$ python3 -q
>>> import numpy as np
>>> np.set_printoptions(suppress=True, linewidth=100)
>>> data = np.load("a.npy")
>>> data
array([[0, 1, 1],
       [1, 0, 1],
       [1, 1, 0]])
>>> blk = np.stack([data, 5 * data, data[::-1]])
>>> np.round(np.linalg.norm(blk, axis=(1, 2)), 2)
array([ 2.45, 12.25,  2.45])
>>> np.linalg.matrix_rank(blk.reshape(3, -1))
np.int64(2)
>>> Y = data / np.linalg.norm(data, axis=1, keepdims=True)
>>> gram = Y @ Y.T
>>> gram[0].round(2)
array([1. , 0.5, 0.5])
>>> np.round(np.linalg.norm(Y, axis=1), 2)
array([1., 1., 1.])
>>> np.argwhere(np.triu(np.abs(gram) > 0.95, 1))
array([], shape=(0, 2), dtype=int64)
>>> ev, vecs = np.linalg.eigh(data)
>>> np.round(np.linalg.eigvalsh(data @ data), 2)
array([1., 1., 4.])
>>> np.round(np.linalg.svd(data, compute_uv=False), 2)
array([2., 1., 1.])
>>> np.round(vecs @ np.diag(ev) @ vecs.T, 2) + 0
array([[0., 1., 1.],
       [1., 0., 1.],
       [1., 1., 0.]])
>>> np.abs(vecs[:, -1]).round(6).argmax()
np.int64(0)
>>> ev, vecs = np.linalg.eig(data)
>>> np.round(np.sort(np.linalg.eigvals(np.linalg.inv(data))), 2)
array([-1. , -1. ,  0.5])
>>> np.round(np.sort(np.linalg.eigvals(data.T)), 2)
array([-1., -1.,  2.])
>>> np.round(np.prod(ev), 2)
np.float64(2.0)
>>> m1 = np.load("out15.npy")
>>> m1
array([[0, 1, 1, 1],
       [1, 0, 1, 0],
       [1, 1, 0, 1],
       [1, 0, 1, 0]])
>>> # column 3 repeats column 1
>>> np.trace(m1 @ m1 @ m1) // 6
np.int64(2)
>>> m1.sum(axis=0)
array([3, 2, 3, 2])
>>> low = np.diag(m1.sum(axis=1)) - m1
>>> low @ np.ones(4)
array([0., 0., 0., 0.])
>>> (np.linalg.eigvalsh(low) < 1e-8).sum()
np.int64(1)
>>> np.round(np.linalg.eigvalsh(low), 2) + 0
array([0., 2., 4., 4.])
